>>> import numpy as np
>>> np.set_printoptions(precision=3, suppress=True, linewidth=200, sign=" ")
>>> A = np.load("a.npy")
>>> A
array([[-0.175, -0.583, -0.096, -0.357,  0.204],
       [-0.238,  4.902,  3.356,  3.726,  3.262],
       [ 0.593,  4.266,  2.917,  3.026,  3.072],
       [ 0.021,  4.421,  3.294,  2.925,  3.562],
       [ 0.316,  1.56 ,  1.062,  0.612,  0.821],
       [-0.113, -2.854, -1.424, -2.122, -1.493],
       [-0.203,  3.366,  2.73 ,  2.795,  2.614],
       [-0.169,  4.38 ,  3.19 ,  2.862,  2.584],
       [ 0.447,  1.55 ,  1.17 ,  0.726,  1.17 ],
       [-0.255,  1.788,  0.864,  0.733,  1.148],
       [-0.04 , -4.346, -3.171, -2.448, -2.57 ],
       [ 0.099, -4.723, -3.075, -2.936, -2.863],
       [ 0.072, -1.801, -1.089, -1.5  , -1.536],
       [-0.293, -0.082, -0.363, -0.208, -0.356],
       [ 0.134,  1.607,  1.245,  0.596,  1.08 ],
       [-0.109,  4.258,  2.201,  2.808,  3.104],
       [ 0.501, -2.867, -1.765, -2.268, -2.331],
       [-0.06 ,  3.495,  2.287,  2.058,  2.606],
       [-0.388,  5.534,  3.899,  3.807,  3.692],
       [ 0.116, -2.668, -1.324, -1.98 , -1.455],
       [ 0.021, -0.793, -0.938, -0.751, -0.695],
       [-0.443,  3.013,  1.416,  2.192,  1.571],
       [ 0.267, -5.521, -3.145, -3.318, -2.882],
       [-0.223, -4.832, -2.577, -3.216, -3.403],
       [-0.161,  3.168,  2.098,  2.092,  2.365],
       [ 0.352, -1.794, -0.722, -0.968, -0.272],
       [ 0.202, -0.847, -0.503, -0.507, -0.737],
       [-0.143, -1.592, -1.354, -1.358, -1.437],
       [ 0.078,  1.089,  0.59 ,  0.907,  0.807],
       [ 0.504, -1.782, -0.661, -1.087, -0.67 ],
       [ 0.118,  3.536,  2.619,  2.491,  2.382]])
>>> vec = np.array([2, -2, 0, -5, 2])
>>> a = np.maximum(A @ vec, 0)
>>> np.tanh(A @ vec)
array([ 0.995, -1.   , -1.   , -1.   , -0.999,  1.   , -1.   , -1.   , -0.998, -1.   ,  1.   ,  1.   ,  1.   , -0.094, -0.999, -1.   ,  1.   , -1.   , -1.   ,  1.   ,  0.999, -1.   ,  1.   ,  1.   ,
       -1.   ,  1.   ,  0.996,  1.   , -1.   ,  1.   , -1.   ])
>>> A.T @ a
array([  16.967, -542.542, -319.766, -354.889, -325.203])
>>> left, sigma, vt = np.linalg.svd(A)
>>> sigma
array([ 27.518,   1.977,   1.51 ,   1.258,   1.106])
>>> other = left[:, :1] @ np.diag(sigma[:1]) @ vt[:1]
>>> round(np.linalg.norm(A - other) / np.linalg.norm(A), 3)
np.float64(0.108)
>>> np.round(np.linalg.norm(A - other, 2), 3), round(sigma[1], 3)
(np.float64(1.977), np.float64(1.977))
>>> np.linalg.matrix_rank(A, rtol=0.05)
np.int64(3)
>>> vec = np.array([-1, -3, 0, -1, 0])
>>> np.linalg.norm(A @ vec) <= np.linalg.norm(A, 2) * np.linalg.norm(vec) + 1e-9
np.True_
>>> (A @ vec).argmax()
np.int64(22)
>>> np.sign((A @ vec).round(6))
array([ 1., -1., -1., -1., -1.,  1., -1., -1., -1., -1.,  1.,  1.,  1.,  1., -1., -1.,  1., -1., -1.,  1.,  1., -1.,  1.,  1., -1.,  1.,  1.,  1., -1.,  1., -1.])
>>> rng = np.random.default_rng(63478)
>>> idx = rng.integers(0, 3, 7)
>>> data = np.array([[-2, -5, 1, -4, 5, 2, 3],
...     [4, 5, 5, 0, -3, -3, -5],
...     [-3, 1, -4, -4, -5, 2, 2],
...     [2, -3, 0, -3, -3, 2, 2],
...     [-4, 4, 4, -1, -5, 1, -1],
...     [3, -4, -1, 2, -1, -2, 3],
...     [-1, 4, -2, 1, 5, -5, 4]]) * (idx[:, None] == idx)
>>> data
array([[-2,  0,  1, -4,  0,  0,  0],
       [ 0,  5,  0,  0,  0, -3,  0],
       [-3,  0, -4, -4,  0,  0,  0],
       [ 2,  0,  0, -3,  0,  0,  0],
       [ 0,  0,  0,  0, -5,  0, -1],
       [ 0, -4,  0,  0,  0, -2,  0],
       [ 0,  0,  0,  0,  5,  0,  4]])
>>> other = np.array([[2, 1], [0, -1], [0, 0], [-1, 2], [0, -3], [3, -3], [-3, 0]])
>>> np.einsum("ij,ij->i", data, data)
array([ 21,  34,  41,  13,  26,  20,  41])
>>> other.T @ data.T
array([[  0,  -9,  -2,   7,   3,  -6, -12],
       [-10,   4, -11,  -4,  15,  10, -15]])
>>> data @ other
array([[  0, -10],
       [ -9,   4],
       [ -2, -11],
       [  7,  -4],
       [  3,  15],
       [ -6,  10],
       [-12, -15]])
>>> np.einsum("ik,kj->ij", data, other)
array([[  0, -10],
       [ -9,   4],
       [ -2, -11],
       [  7,  -4],
       [  3,  15],
       [ -6,  10],
       [-12, -15]])
>>> np.einsum("ij->j", data)
array([ -3,   1,  -3, -11,   0,  -5,   3])
